% ipython --no-banner

In [1]: import numpy as np

In [2]: from numpy import linalg as LA

In [3]: np.set_printoptions(precision=2, suppress=True, linewidth=120)

In [4]: mat = np.array([[1, -1, 1, -1, 1, -1, 1, -1],
   ...:     [1, -1, -1, 1, 1, -1, -1, 1],
   ...:     [1, 1, -1, -1, 1, 1, -1, -1],
   ...:     [1, 1, -1, -1, -1, -1, 1, 1],
   ...:     [1, 1, 1, 1, 1, 1, 1, 1],
   ...:     [1, -1, -1, 1, -1, 1, 1, -1],
   ...:     [1, -1, 1, -1, -1, 1, -1, 1],
   ...:     [1, 1, 1, 1, -1, -1, -1, -1]])

In [5]: ang = np.radians(36)

In [6]: r_ = np.eye(8)

In [7]: r_[7, 7] = r_[2, 2] = np.cos(ang)

In [8]: r_[7, 2], r_[2, 7] = -np.sin(ang), np.sin(ang)

In [9]: r_
Out[9]: 
array([[ 1.  ,  0.  ,  0.  ,  0.  ,  0.  ,  0.  ,  0.  ,  0.  ],
       [ 0.  ,  1.  ,  0.  ,  0.  ,  0.  ,  0.  ,  0.  ,  0.  ],
       [ 0.  ,  0.  ,  0.81,  0.  ,  0.  ,  0.  ,  0.  ,  0.59],
       [ 0.  ,  0.  ,  0.  ,  1.  ,  0.  ,  0.  ,  0.  ,  0.  ],
       [ 0.  ,  0.  ,  0.  ,  0.  ,  1.  ,  0.  ,  0.  ,  0.  ],
       [ 0.  ,  0.  ,  0.  ,  0.  ,  0.  ,  1.  ,  0.  ,  0.  ],
       [ 0.  ,  0.  ,  0.  ,  0.  ,  0.  ,  0.  ,  1.  ,  0.  ],
       [ 0.  ,  0.  , -0.59,  0.  ,  0.  ,  0.  ,  0.  ,  0.81]])

In [10]: B = mat @ r_.T

In [11]: np.round(LA.det(r_), 2), np.round(np.trace(r_), 2)
Out[11]: (np.float64(1.0), np.float64(7.62))

In [12]: np.allclose(mat @ mat.T, B @ B.T)
Out[12]: True

In [13]: print(LA.svd(mat, compute_uv=False), LA.svd(B, compute_uv=False))
[2.83 2.83 2.83 2.83 2.83 2.83 2.83 2.83] [2.83 2.83 2.83 2.83 2.83 2.83 2.83 2.83]

In [14]: W0 = np.loadtxt("block10.csv", delimiter=",")

In [15]: W0
Out[15]: 
array([[ 0.3, -0.1,  2.4,  0.3, -0.4, -0.8, -0.2,  1.3,  0.3,  1.8,  0.2],
       [-1.6,  0. , -0.9, -1.9, -1.3, -0.9,  0.8, -0.7,  1.3,  0.5,  1.6],
       [-1.1,  0.3,  0.7, -0.6,  1.1,  1.1, -0.1, -1.1,  1.1, -1.8, -1. ],
       [-0.3, -0.6,  1.9, -0.1,  0.1, -1.5,  0. ,  0.7, -0.3, -1.1, -1.4],
       [-2.8,  0. , -0.3,  0.2, -0.3, -0.3,  0.2,  0.4, -0.6,  1. ,  0.1],
       [-1. ,  0.8,  0.1, -1.6, -0.8,  2. ,  1.2,  1.3, -0.6,  2.4,  0. ],
       [-0.8,  0. ,  0.3, -0.6, -1. ,  0.8,  0. , -1.6,  1.1,  0.7,  0.3],
       [ 0. , -1. ,  1. , -0.2,  0.4,  0.3,  1.7,  0.4, -3.5,  0.4,  1.1],
       [-0.9,  0. ,  1.8, -0.6,  0.2,  0.5, -0.3,  0. , -2.6,  0. ,  0. ],
       [ 1.3, -0.5, -0.9,  0.1,  0.6,  0.3, -0.9,  0.3,  1. ,  0.7,  1. ],
       [-0.6, -1.7, -1.1, -0.2,  1.8,  0.9,  1. , -0.7,  1.5,  0.4,  2.7],
       [-1. , -1.8,  1.8,  0.4, -1.6,  0.3, -0.1, -0.2,  0.6, -0.7, -1.3],
       [-0.4, -1. , -2.2, -2.4,  1.8, -0.5, -1.5,  0.9,  1.4, -0.3, -0.6],
       [ 0.3,  0.8,  0.8,  0.4,  0.6,  0. , -0.1, -1.9,  1. ,  1.5,  1.8],
       [ 1.9,  0.7,  1.7, -1.3, -0.8,  0.1, -1.8, -2.7, -0.8,  1. ,  0.8],
       [ 0.7, -1.2, -0.9,  0.2,  0. , -2.2,  0.3, -0.7, -0.1, -0.8, -1.4],
       [-5.5, -3. , -0.5,  0. , 10.5,  3.5,  0. , -9.5, 13.5, -0.5, -4. ],
       [ 2.9,  1. ,  0.7, -0.7,  1.3, -0.6,  0.2, -1.1,  1.5,  1.2, -1.5],
       [ 1.5, -0.3,  1.6, -0.7,  0. ,  1.2, -1. ,  1.2, -0.1, -1.8,  0.2],
       [-1.1, -0.3, -0.1, -0.3, -0.3, -0.7, -0.1,  0.3, -0.3,  0.4, -1.6],
       [ 0.1, -1.4,  1.6,  0.2,  0.2,  0.1,  0.2,  0.7,  1.2,  1.1,  0.1],
       [ 2.4,  1.4,  2. ,  0.6, -0.4,  2.2, -0.1, -1.4, -1.1, -0.3,  1.8],
       [-0.7,  0.9, -0.6, -1.9,  1.1,  0. , -1.1, -0.2,  1.7, -1.6,  1.3],
       [ 1. , -0.3,  0.1,  0.3,  0.6,  1. ,  0.4, -0.1,  0.7, -0.3, -1.6],
       [-1.1,  1. ,  0.4, -1.2, -2.2,  0.7,  0.4,  0.1, -1.3, -0.5, -0.5],
       [-0.5, -1.5, -1. , -0.2,  1.5,  1.2, -2. ,  0.6,  1.4,  0.8,  0.3],
       [ 0.1,  1.7,  0. , -0.4,  1.7,  0.4,  0. ,  0.6,  1.8,  0.7,  0.5]])

In [16]: x0 = np.array([2, 5, 3, 7, 4, 9, 1, 6, 7, 6, 9])

In [17]: target = W0 @ x0

In [18]: LA.solve(W0.T @ W0, W0.T @ target)
Out[18]: array([2., 5., 3., 7., 4., 9., 1., 6., 7., 6., 9.])

In [19]: LA.lstsq(W0, target)[0]
Out[19]: array([2., 5., 3., 7., 4., 9., 1., 6., 7., 6., 9.])

In [20]: np.round(LA.pinv(W0) @ W0, 2) + 0
Out[20]: 
array([[1., 0., 0., 0., 0., 0., 0., 0., 0., 0., 0.],
       [0., 1., 0., 0., 0., 0., 0., 0., 0., 0., 0.],
       [0., 0., 1., 0., 0., 0., 0., 0., 0., 0., 0.],
       [0., 0., 0., 1., 0., 0., 0., 0., 0., 0., 0.],
       [0., 0., 0., 0., 1., 0., 0., 0., 0., 0., 0.],
       [0., 0., 0., 0., 0., 1., 0., 0., 0., 0., 0.],
       [0., 0., 0., 0., 0., 0., 1., 0., 0., 0., 0.],
       [0., 0., 0., 0., 0., 0., 0., 1., 0., 0., 0.],
       [0., 0., 0., 0., 0., 0., 0., 0., 1., 0., 0.],
       [0., 0., 0., 0., 0., 0., 0., 0., 0., 1., 0.],
       [0., 0., 0., 0., 0., 0., 0., 0., 0., 0., 1.]])

In [21]: try:
    ...:     LA.solve(W0, target)
    ...: except LA.LinAlgError as e:
    ...:     print(repr(e))
    ...: 
LinAlgError('Last 2 dimensions of the array must be square')

In [22]: rng = np.random.default_rng(81139)

In [23]: target = target + 0.1 * rng.normal(size=27)

In [24]: target
Out[24]: 
array([ 22.92,  -9.52,  -7.37, -28.94,  -3.52,  25.1 ,   3.33,  -7.25, -13.68,  24.31,  34.86, -19.46, -20.03,  32.94,
        -9.37, -47.68,  44.4 ,   5.43,   8.73, -25.93,  21.52,  38.32,   4.13,   2.89, -22.49,  22.85,  41.28])

In [25]: b, *_ = LA.lstsq(W0, target)

In [26]: b.round()
Out[26]: array([2., 5., 3., 7., 4., 9., 1., 6., 7., 6., 9.])

In [27]: b
Out[27]: array([1.97, 5.  , 3.  , 7.03, 4.  , 9.01, 0.95, 6.01, 6.99, 6.02, 9.  ])

In [28]: [round(float(LA.norm(LA.solve(W0.T @ W0 + lam * np.eye(11), W0.T @ target))), 2) for lam in (0, 1, 10, 100)]
Out[28]: [19.69, 18.99, 14.77, 5.49]

In [29]: E = -3 * np.eye(10) + np.eye(10, k=1)

In [30]: E
Out[30]: 
array([[-3.,  1.,  0.,  0.,  0.,  0.,  0.,  0.,  0.,  0.],
       [ 0., -3.,  1.,  0.,  0.,  0.,  0.,  0.,  0.,  0.],
       [ 0.,  0., -3.,  1.,  0.,  0.,  0.,  0.,  0.,  0.],
       [ 0.,  0.,  0., -3.,  1.,  0.,  0.,  0.,  0.,  0.],
       [ 0.,  0.,  0.,  0., -3.,  1.,  0.,  0.,  0.,  0.],
       [ 0.,  0.,  0.,  0.,  0., -3.,  1.,  0.,  0.,  0.],
       [ 0.,  0.,  0.,  0.,  0.,  0., -3.,  1.,  0.,  0.],
       [ 0.,  0.,  0.,  0.,  0.,  0.,  0., -3.,  1.,  0.],
       [ 0.,  0.,  0.,  0.,  0.,  0.,  0.,  0., -3.,  1.],
       [ 0.,  0.,  0.,  0.,  0.,  0.,  0.,  0.,  0., -3.]])

In [31]: r0 = np.array([0, 0, -2])

In [32]: np.array([np.convolve(row, r0, "same") for row in E])
Out[32]: 
array([[ 0.,  6., -2.,  0.,  0.,  0.,  0.,  0.,  0.,  0.],
       [ 0.,  0.,  6., -2.,  0.,  0.,  0.,  0.,  0.,  0.],
       [ 0.,  0.,  0.,  6., -2.,  0.,  0.,  0.,  0.,  0.],
       [ 0.,  0.,  0.,  0.,  6., -2.,  0.,  0.,  0.,  0.],
       [ 0.,  0.,  0.,  0.,  0.,  6., -2.,  0.,  0.,  0.],
       [ 0.,  0.,  0.,  0.,  0.,  0.,  6., -2.,  0.,  0.],
       [ 0.,  0.,  0.,  0.,  0.,  0.,  0.,  6., -2.,  0.],
       [ 0.,  0.,  0.,  0.,  0.,  0.,  0.,  0.,  6., -2.],
       [ 0.,  0.,  0.,  0.,  0.,  0.,  0.,  0.,  0.,  6.],
       [ 0.,  0.,  0.,  0.,  0.,  0.,  0.,  0.,  0.,  0.]])

In [33]: np.convolve(E[4], r0)
Out[33]: array([ 0.,  0.,  0.,  0.,  0.,  0.,  6., -2.,  0.,  0.,  0.,  0.])

In [34]: O, r_ = LA.qr(E)

In [35]: O
Out[35]: 
array([[ 1.,  0.,  0.,  0.,  0.,  0.,  0.,  0.,  0.,  0.],
       [-0.,  1.,  0.,  0.,  0.,  0.,  0.,  0.,  0.,  0.],
       [-0., -0.,  1.,  0.,  0.,  0.,  0.,  0.,  0.,  0.],
       [-0., -0., -0.,  1.,  0.,  0.,  0.,  0.,  0.,  0.],
       [-0., -0., -0., -0.,  1.,  0.,  0.,  0.,  0.,  0.],
       [-0., -0., -0., -0., -0.,  1.,  0.,  0.,  0.,  0.],
       [-0., -0., -0., -0., -0., -0.,  1.,  0.,  0.,  0.],
       [-0., -0., -0., -0., -0., -0., -0.,  1.,  0.,  0.],
       [-0., -0., -0., -0., -0., -0., -0., -0.,  1.,  0.],
       [-0., -0., -0., -0., -0., -0., -0., -0., -0.,  1.]])

In [36]: abs(r_[0, 0]), round(LA.norm(E[:, 0]), 2)
Out[36]: (np.float64(3.0), np.float64(3.0))

In [37]: np.trace(O @ O.T)
Out[37]: np.float64(10.0)

In [38]: r0 = np.array([-7, 5, 7, 1, -4, -3, -6, -7, 0, -6])

In [39]: B = E + np.outer(r0, np.eye(10)[8])

In [40]: np.round(LA.det(B) / LA.det(E), 2), round(float(1 + LA.solve(E, r0)[8]), 2)
Out[40]: (np.float64(1.67), 1.67)

In [41]: LA.matrix_rank(LA.inv(B) - LA.inv(E), tol=1e-8)
Out[41]: np.int64(1)

In [42]: left, sv, Vh = LA.svd(E, full_matrices=False)

In [43]: (sv > 1e-8).sum()
Out[43]: np.int64(10)

In [44]: print(np.round(left.T @ E @ Vh.T, 2) + 0)
[[3.97 0.   0.   0.   0.   0.   0.   0.   0.   0.  ]
 [0.   3.87 0.   0.   0.   0.   0.   0.   0.   0.  ]
 [0.   0.   3.72 0.   0.   0.   0.   0.   0.   0.  ]
 [0.   0.   0.   3.52 0.   0.   0.   0.   0.   0.  ]
 [0.   0.   0.   0.   3.27 0.   0.   0.   0.   0.  ]
 [0.   0.   0.   0.   0.   2.99 0.   0.   0.   0.  ]
 [0.   0.   0.   0.   0.   0.   2.71 0.   0.   0.  ]
 [0.   0.   0.   0.   0.   0.   0.   2.44 0.   0.  ]
 [0.   0.   0.   0.   0.   0.   0.   0.   2.21 0.  ]
 [0.   0.   0.   0.   0.   0.   0.   0.   0.   2.06]]

In [45]: np.round(Vh @ Vh.T, 2) + 0
Out[45]: 
array([[1., 0., 0., 0., 0., 0., 0., 0., 0., 0.],
       [0., 1., 0., 0., 0., 0., 0., 0., 0., 0.],
       [0., 0., 1., 0., 0., 0., 0., 0., 0., 0.],
       [0., 0., 0., 1., 0., 0., 0., 0., 0., 0.],
       [0., 0., 0., 0., 1., 0., 0., 0., 0., 0.],
       [0., 0., 0., 0., 0., 1., 0., 0., 0., 0.],
       [0., 0., 0., 0., 0., 0., 1., 0., 0., 0.],
       [0., 0., 0., 0., 0., 0., 0., 1., 0., 0.],
       [0., 0., 0., 0., 0., 0., 0., 0., 1., 0.],
       [0., 0., 0., 0., 0., 0., 0., 0., 0., 1.]])

In [46]: np.cumsum(sv ** 2) / np.sum(sv ** 2)
Out[46]: array([0.16, 0.31, 0.45, 0.58, 0.68, 0.77, 0.85, 0.91, 0.96, 1.  ])

In [47]: np.round(left.T @ left, 2) + 0
Out[47]: 
array([[1., 0., 0., 0., 0., 0., 0., 0., 0., 0.],
       [0., 1., 0., 0., 0., 0., 0., 0., 0., 0.],
       [0., 0., 1., 0., 0., 0., 0., 0., 0., 0.],
       [0., 0., 0., 1., 0., 0., 0., 0., 0., 0.],
       [0., 0., 0., 0., 1., 0., 0., 0., 0., 0.],
       [0., 0., 0., 0., 0., 1., 0., 0., 0., 0.],
       [0., 0., 0., 0., 0., 0., 1., 0., 0., 0.],
       [0., 0., 0., 0., 0., 0., 0., 1., 0., 0.],
       [0., 0., 0., 0., 0., 0., 0., 0., 1., 0.],
       [0., 0., 0., 0., 0., 0., 0., 0., 0., 1.]])

In [48]: sv / sv[0]
Out[48]: array([1.  , 0.98, 0.94, 0.89, 0.82, 0.75, 0.68, 0.61, 0.56, 0.52])

In [49]: ang = np.radians(180)

In [50]: r_ = np.eye(10)

In [51]: r_[4, 4] = r_[7, 7] = np.cos(ang)

In [52]: r_[4, 7], r_[7, 4] = -np.sin(ang), np.sin(ang)

In [53]: print(r_.round(2) + 0)
[[ 1.  0.  0.  0.  0.  0.  0.  0.  0.  0.]
 [ 0.  1.  0.  0.  0.  0.  0.  0.  0.  0.]
 [ 0.  0.  1.  0.  0.  0.  0.  0.  0.  0.]
 [ 0.  0.  0.  1.  0.  0.  0.  0.  0.  0.]
 [ 0.  0.  0.  0. -1.  0.  0.  0.  0.  0.]
 [ 0.  0.  0.  0.  0.  1.  0.  0.  0.  0.]
 [ 0.  0.  0.  0.  0.  0.  1.  0.  0.  0.]
 [ 0.  0.  0.  0.  0.  0.  0. -1.  0.  0.]
 [ 0.  0.  0.  0.  0.  0.  0.  0.  1.  0.]
 [ 0.  0.  0.  0.  0.  0.  0.  0.  0.  1.]]

In [54]: B = E @ r_.T

In [55]: round(LA.det(r_), 2), np.trace(r_)
Out[55]: (np.float64(1.0), np.float64(6.0))
